% ipython --no-banner

In [1]: import numpy as np

In [2]: np.set_printoptions(suppress=True, linewidth=120)

In [3]: rnd = lambda a: np.round(a, 3) + 0

In [4]: data = np.load("test3.npy")

In [5]: print(data)
[[ 2  1  2 -2  0  0  1 -2 -2  0]
 [-2  0 -1 -1 -2  1  1 -2 -2 -2]
 [ 1  1 -1  0 -1 -2 -1 -2  1  2]
 [-2 -1  0  1 -1  1  1  0 -2  1]
 [ 2  1  0  0 -1  1  0  0  2  1]
 [ 1  1  2  1 -1  0 -2  2 -2  1]
 [-1  0  0  0 -2 -1 -2  2  1  1]
 [-1  0  2  1  1 -1 -1  0  0  1]
 [ 2  2 -1  2  0  1  1  1  0 -1]
 [ 0  1 -2  0 -2  2  2  1  0 -1]]

In [6]: r0 = np.array([-2, -2, 1, 0, 0, 0, -2, 0, -2, 0])

In [7]: Y = data + np.outer(r0, np.eye(10)[1])

In [8]: Y
Out[8]: 
array([[ 2., -1.,  2., -2.,  0.,  0.,  1., -2., -2.,  0.],
       [-2., -2., -1., -1., -2.,  1.,  1., -2., -2., -2.],
       [ 1.,  2., -1.,  0., -1., -2., -1., -2.,  1.,  2.],
       [-2., -1.,  0.,  1., -1.,  1.,  1.,  0., -2.,  1.],
       [ 2.,  1.,  0.,  0., -1.,  1.,  0.,  0.,  2.,  1.],
       [ 1.,  1.,  2.,  1., -1.,  0., -2.,  2., -2.,  1.],
       [-1., -2.,  0.,  0., -2., -1., -2.,  2.,  1.,  1.],
       [-1.,  0.,  2.,  1.,  1., -1., -1.,  0.,  0.,  1.],
       [ 2.,  0., -1.,  2.,  0.,  1.,  1.,  1.,  0., -1.],
       [ 0.,  1., -2.,  0., -2.,  2.,  2.,  1.,  0., -1.]])

In [9]: feats = np.load("out13.npy")

In [10]: feats
Out[10]: 
array([[ 0.025, -0.183, -0.303, -0.514,  0.159, -0.474,  0.342,  0.858,  0.556, -0.229],
       [ 1.633,  0.25 ,  0.34 , -0.843, -0.246, -1.348,  0.724, -0.881,  0.4  , -0.008],
       [ 1.127,  0.139, -0.442, -0.198,  0.15 , -1.096,  0.108,  0.325,  0.434,  0.103]])

In [11]: Y = feats / np.sqrt((feats ** 2).mean(axis=1, keepdims=True))

In [12]: np.linalg.matrix_rank(feats - feats.mean(axis=1, keepdims=True))
Out[12]: np.int64(3)

In [13]: Y = np.array([[-2, 0, 1],
    ...:     [2, -1, -2],
    ...:     [-1, -2, 0],
    ...:     [-1, -1, 1],
    ...:     [1, 0, -1],
    ...:     [-2, -1, -2],
    ...:     [1, 0, 0],
    ...:     [-2, 1, 0],
    ...:     [1, 2, 0],
    ...:     [1, 1, 2]])

In [14]: np.linalg.matrix_rank(feats @ Y)
Out[14]: np.int64(3)

In [15]: np.vstack([feats, Y.T]).shape
Out[15]: (6, 10)

In [16]: print(rnd(np.einsum("ik,kj->ij", feats, Y)))
[[0.461 3.518 0.208]
 [3.065 1.172 3.216]
 [1.001 3.335 2.899]]

In [17]: rnd(np.einsum("ij->j", feats))
Out[17]: array([ 2.785,  0.206, -0.405, -1.555,  0.063, -2.918,  1.174,  0.302,  1.39 , -0.134])

In [18]: rnd(np.einsum("ik,kj->ji", feats, Y))
Out[18]: 
array([[0.461, 3.065, 1.001],
       [3.518, 1.172, 3.335],
       [0.208, 3.216, 2.899]])

In [19]: rnd(np.einsum("ij,ij->i", feats, feats))
Out[19]: array([1.855, 6.893, 3.064])

In [20]: print(rnd(np.linalg.norm(feats)))
3.437

In [21]: print(np.count_nonzero(feats))
30

In [22]: feats[3]
---------------------------------------------------------------------------
IndexError                                Traceback (most recent call last)
Cell In[22], line 1
----> 1 feats[3]

IndexError: index 3 is out of bounds for axis 0 with size 3

In [23]: rnd(feats.sum(axis=1))
Out[23]: array([0.237, 0.021, 0.65 ])

In [24]: np.linalg.rank(feats)
---------------------------------------------------------------------------
AttributeError                            Traceback (most recent call last)
Cell In[24], line 1
----> 1 np.linalg.rank(feats)

AttributeError: module 'numpy.linalg' has no attribute 'rank'

In [25]: rng = np.random.default_rng(614)

In [26]: Y = feats + rng.integers(-2, 3, (3, 2)) @ rng.integers(-2, 3, (2, 10))

In [27]: print(rnd(Y))
[[ 2.025 -2.183 -2.303  0.486  3.159  0.526 -4.658 -2.142  0.556  1.771]
 [ 9.633 -7.75  -1.66   3.157  5.754  2.652 -1.276 -6.881  6.4    7.992]
 [-0.873  2.139 -0.442 -1.198 -0.85  -2.096 -0.892  1.325 -1.566 -1.897]]

In [28]: rnd(np.linalg.svd(Y - feats, compute_uv=False))
Out[28]: array([19.809,  5.441,  0.   ])

In [29]: rnd(Y - feats)
Out[29]: 
array([[ 2., -2., -2.,  1.,  3.,  1., -5., -3.,  0.,  2.],
       [ 8., -8., -2.,  4.,  6.,  4., -2., -6.,  6.,  8.],
       [-2.,  2.,  0., -1., -1., -1., -1.,  1., -2., -2.]])

In [30]: np.abs(Y - feats).sum(axis=1)
Out[30]: array([21., 54., 13.])

In [31]: A = np.load("x.npy")

In [32]: A
Out[32]: 
array([[-3.,  3.,  0.,  0.,  0.,  0.,  0.,  0.,  0.,  0.],
       [ 3.,  0.,  3.,  0.,  0.,  0.,  0.,  0.,  0.,  0.],
       [ 0.,  3., -1.,  3.,  0.,  0.,  0.,  0.,  0.,  0.],
       [ 0.,  0.,  3.,  2.,  3.,  0.,  0.,  0.,  0.,  0.],
       [ 0.,  0.,  0.,  3., -2.,  3.,  0.,  0.,  0.,  0.],
       [ 0.,  0.,  0.,  0.,  3., -1.,  3.,  0.,  0.,  0.],
       [ 0.,  0.,  0.,  0.,  0.,  3., -3.,  3.,  0.,  0.],
       [ 0.,  0.,  0.,  0.,  0.,  0.,  3., -3.,  3.,  0.],
       [ 0.,  0.,  0.,  0.,  0.,  0.,  0.,  3.,  3.,  3.],
       [ 0.,  0.,  0.,  0.,  0.,  0.,  0.,  0.,  3., -1.]])

In [33]: # equal to its transpose

In [34]: Y = np.array([[1, 1, -1],
    ...:     [-2, -3, 1],
    ...:     [3, -2, 2],
    ...:     [-3, -1, 3],
    ...:     [-1, 2, 0],
    ...:     [-3, -3, 3],
    ...:     [0, -2, -2],
    ...:     [0, -2, 3],
    ...:     [0, -1, 1],
    ...:     [2, 0, 1]])

In [35]: np.linalg.matrix_rank(np.vstack([A, Y.T]))
Out[35]: np.int64(10)

In [36]: Y.T @ A.T
Out[36]: 
array([[ -9.,  12., -18.,   0., -16.,   0.,  -9.,   0.,   6.,  -2.],
       [-12.,  -3., -10.,  -2., -16.,   3.,  -9.,  -3.,  -9.,  -3.],
       [  6.,   3.,  10.,  12.,  18.,  -9.,  24., -12.,  15.,   2.]])

In [37]: np.einsum("ik,kj->ji", A, Y)
Out[37]: 
array([[ -9.,  12., -18.,   0., -16.,   0.,  -9.,   0.,   6.,  -2.],
       [-12.,  -3., -10.,  -2., -16.,   3.,  -9.,  -3.,  -9.,  -3.],
       [  6.,   3.,  10.,  12.,  18.,  -9.,  24., -12.,  15.,   2.]])

In [38]: [round(float(np.linalg.det(A[:i, :i])), 2) + 0 for i in range(1, 11)]
Out[38]: 
[-3.0,
 -9.0,
 36.0,
 153.0,
 -630.0,
 -747.0,
 7911.0,
 -17010.0,
 -122229.0,
 275319.0]

In [39]: print(rnd(np.linalg.eigvalsh(A).min()))
-7.539

In [40]: vals, V = np.linalg.eigvalsh(A)
---------------------------------------------------------------------------
ValueError                                Traceback (most recent call last)
Cell In[40], line 1
----> 1 vals, V = np.linalg.eigvalsh(A)

ValueError: too many values to unpack (expected 2)

In [41]: vals, V = np.linalg.eigh(A)

In [42]: (vals > 1e-8).sum(), (vals < -1e-8).sum()
Out[42]: (np.int64(4), np.int64(6))

In [43]: print(rnd(np.linalg.svd(A, compute_uv=False)))
[7.539 5.951 5.639 5.483 5.057 3.18  3.087 2.346 1.807 0.943]

In [44]: print(rnd(vals))
[-7.539 -5.951 -5.057 -3.18  -2.346 -0.943  1.807  3.087  5.483  5.639]

In [45]: rnd(np.linalg.eigvalsh(A @ A))
Out[45]: array([ 0.888,  3.266,  5.506,  9.529, 10.115, 25.577, 30.064, 31.804, 35.412, 56.838])

In [46]: rnd(np.linalg.eigvalsh(A + -2 * np.eye(10)))
Out[46]: array([-9.539, -7.951, -7.057, -5.18 , -4.346, -2.943, -0.193,  1.087,  3.483,  3.639])

In [47]: rnd(vals.sum()), np.trace(A)
Out[47]: (np.float64(-9.0), np.float64(-9.0))

In [48]: Y = np.linalg.invert(A)
---------------------------------------------------------------------------
AttributeError                            Traceback (most recent call last)
Cell In[48], line 1
----> 1 Y = np.linalg.invert(A)

AttributeError: module 'numpy.linalg' has no attribute 'invert'

In [49]: Y = np.linalg.inv(A)

In [50]: np.allclose(Y, A.T)
Out[50]: False

In [51]: rnd(np.linalg.inv(Y))
Out[51]: 
array([[-3.,  3.,  0.,  0.,  0.,  0.,  0.,  0.,  0.,  0.],
       [ 3.,  0.,  3.,  0.,  0.,  0.,  0.,  0.,  0.,  0.],
       [ 0.,  3., -1.,  3.,  0.,  0.,  0.,  0.,  0.,  0.],
       [ 0.,  0.,  3.,  2.,  3.,  0.,  0.,  0.,  0.,  0.],
       [ 0.,  0.,  0.,  3., -2.,  3.,  0.,  0.,  0.,  0.],
       [ 0.,  0.,  0.,  0.,  3., -1.,  3.,  0.,  0.,  0.],
       [ 0.,  0.,  0.,  0.,  0.,  3., -3.,  3.,  0.,  0.],
       [ 0.,  0.,  0.,  0.,  0.,  0.,  3., -3.,  3.,  0.],
       [ 0.,  0.,  0.,  0.,  0.,  0.,  0.,  3.,  3.,  3.],
       [ 0.,  0.,  0.,  0.,  0.,  0.,  0.,  0.,  3., -1.]])

In [52]: rnd(np.linalg.det(A) * np.linalg.det(Y))
Out[52]: np.float64(1.0)

In [53]: rnd(A @ Y)
Out[53]: 
array([[1., 0., 0., 0., 0., 0., 0., 0., 0., 0.],
       [0., 1., 0., 0., 0., 0., 0., 0., 0., 0.],
       [0., 0., 1., 0., 0., 0., 0., 0., 0., 0.],
       [0., 0., 0., 1., 0., 0., 0., 0., 0., 0.],
       [0., 0., 0., 0., 1., 0., 0., 0., 0., 0.],
       [0., 0., 0., 0., 0., 1., 0., 0., 0., 0.],
       [0., 0., 0., 0., 0., 0., 1., 0., 0., 0.],
       [0., 0., 0., 0., 0., 0., 0., 1., 0., 0.],
       [0., 0., 0., 0., 0., 0., 0., 0., 1., 0.],
       [0., 0., 0., 0., 0., 0., 0., 0., 0., 1.]])

In [54]: m1 = np.loadtxt("run11.csv", delimiter=",")

In [55]: rnd(m1)
Out[55]: 
array([[-0.458,  0.159,  0.309, -0.601],
       [ 0.125, -0.112,  0.379,  0.365],
       [ 0.083, -0.352, -0.113,  0.216],
       [-0.208, -0.342, -0.3  , -0.317],
       [-0.541, -0.069, -0.278,  0.073],
       [ 0.624, -0.207,  0.014, -0.569],
       [-0.083, -0.076,  0.354,  0.072],
       [ 0.166,  0.48 , -0.403, -0.089],
       [ 0.042, -0.088, -0.541,  0.105],
       [ 0.083,  0.656,  0.012,  0.074]])

In [56]: cen = m1 - m1.mean(axis=0)

In [57]: U, sig, VT = np.linalg.svd(cen, full_matrices=False)

In [58]: np.linalg.matrix_rank(cen)
Out[58]: np.int64(4)

In [59]: basis = m1[[1, 2]].astype(float)

In [60]: for _ in range(3):
    ...:     lab = np.linalg.norm(m1[:, None] - basis, axis=-1).argmin(axis=1)
    ...:     basis = np.array([m1[lab == j].mean(axis=0) for j in range(2)])
    ...: 

In [61]: lab
Out[61]: array([0, 0, 1, 1, 1, 1, 0, 1, 1, 0])

In [62]: np.abs(basis[1] - basis[0]).argmax()
Out[62]: np.int64(2)

In [63]: t3 = np.stack([feats, 5 * feats, feats[::-1]])

In [64]: np.linalg.matrix_rank(t3)
Out[64]: array([3, 3, 3])

In [65]: np.linalg.matrix_rank(t3.reshape(3, -1))
Out[65]: np.int64(2)

In [66]: t3.shape
Out[66]: (3, 3, 10)

In [67]: rnd(np.linalg.norm(t3, axis=(1, 2)))
Out[67]: array([ 3.437, 17.184,  3.437])

In [68]: rnd(np.einsum("bij,cij->bc", t3, t3))
Out[68]: 
array([[ 11.812,  59.061,   9.524],
       [ 59.061, 295.306,  47.62 ],
       [  9.524,  47.62 ,  11.812]])

In [69]: print((t3 @ feats.T).shape)
(3, 3, 3)

In [70]: rnd(np.linalg.norm(m1, axis=0))
Out[70]: array([1., 1., 1., 1.])

In [71]: cen = m1 - m1.mean(axis=0)

In [72]: V = np.linalg.svd(cen)[2][:1]

In [73]: Y = cen - cen @ V.T @ V

In [74]: print(np.linalg.norm(Y, axis=1).round(6).argmax())
5

In [75]: J = np.loadtxt("mat.csv", delimiter=",")

In [76]: J
Out[76]: 
array([[ 0.652,  0.631,  1.962, -2.921],
       [ 0.631, -0.352, -1.478, -3.957],
       [ 1.962, -1.478, -3.689,  0.332],
       [-2.921, -3.957,  0.332, -0.61 ]])

In [77]: # symmetric, so the eigenvalues are real

In [78]: x0 = np.array([-3, -3, -3, 3])

In [79]: (J @ x0).argmax()
Out[79]: np.int64(3)

In [80]: rnd(np.einsum("ij,j->i", J, x0))
Out[80]: array([-18.498,  -8.274,  10.611,  17.808])

In [81]: rnd((J * x0).sum(axis=1))
Out[81]: array([-18.498,  -8.274,  10.611,  17.808])

In [82]: Y = J / np.sqrt((J ** 2).mean(axis=1, keepdims=True))

In [83]: np.linalg.matrix_rank(J - J.mean(axis=1, keepdims=True))
Out[83]: np.int64(3)

In [84]: np.linalg.matrix_rank(Y) == np.linalg.matrix_rank(J)
Out[84]: np.True_

In [85]: x0 = np.array([-1, 2, 1, 0])

In [86]: rhs = J @ x0

In [87]: rnd(rhs)
Out[87]: array([ 2.572, -2.813, -8.607, -4.661])

In [88]: rnd(np.linalg.solve(J, rhs))
Out[88]: array([-1.,  2.,  1.,  0.])

In [89]: rnd(np.linalg.solve(J, -2 * rhs))
Out[89]: array([ 2., -4., -2.,  0.])

In [90]: rnd(np.linalg.solve(J, rhs + J[:, 2]))
Out[90]: array([-1.,  2.,  2.,  0.])

In [91]: rnd(np.linalg.solve(J, J[:, 1]))
Out[91]: array([0., 1., 0., 0.])

In [92]: def softmax(z):
    ...:     e = np.exp(z - z.max(axis=-1, keepdims=True))
    ...:     return e / e.sum(axis=-1, keepdims=True)
    ...: 

In [93]: softmax(J).sum(axis=1)
Out[93]: array([1., 1., 1., 1.])

In [94]: print(rnd(softmax(J[1])))
[0.664 0.249 0.081 0.007]

In [95]: scores = J @ J.T / np.sqrt(4)

In [96]: print(rnd(softmax(scores + np.triu(np.full(scores.shape, -np.inf), 1))))
[[1.    0.    0.    0.   ]
 [0.009 0.991 0.    0.   ]
 [0.    0.001 0.999 0.   ]
 [0.    0.    0.    1.   ]]
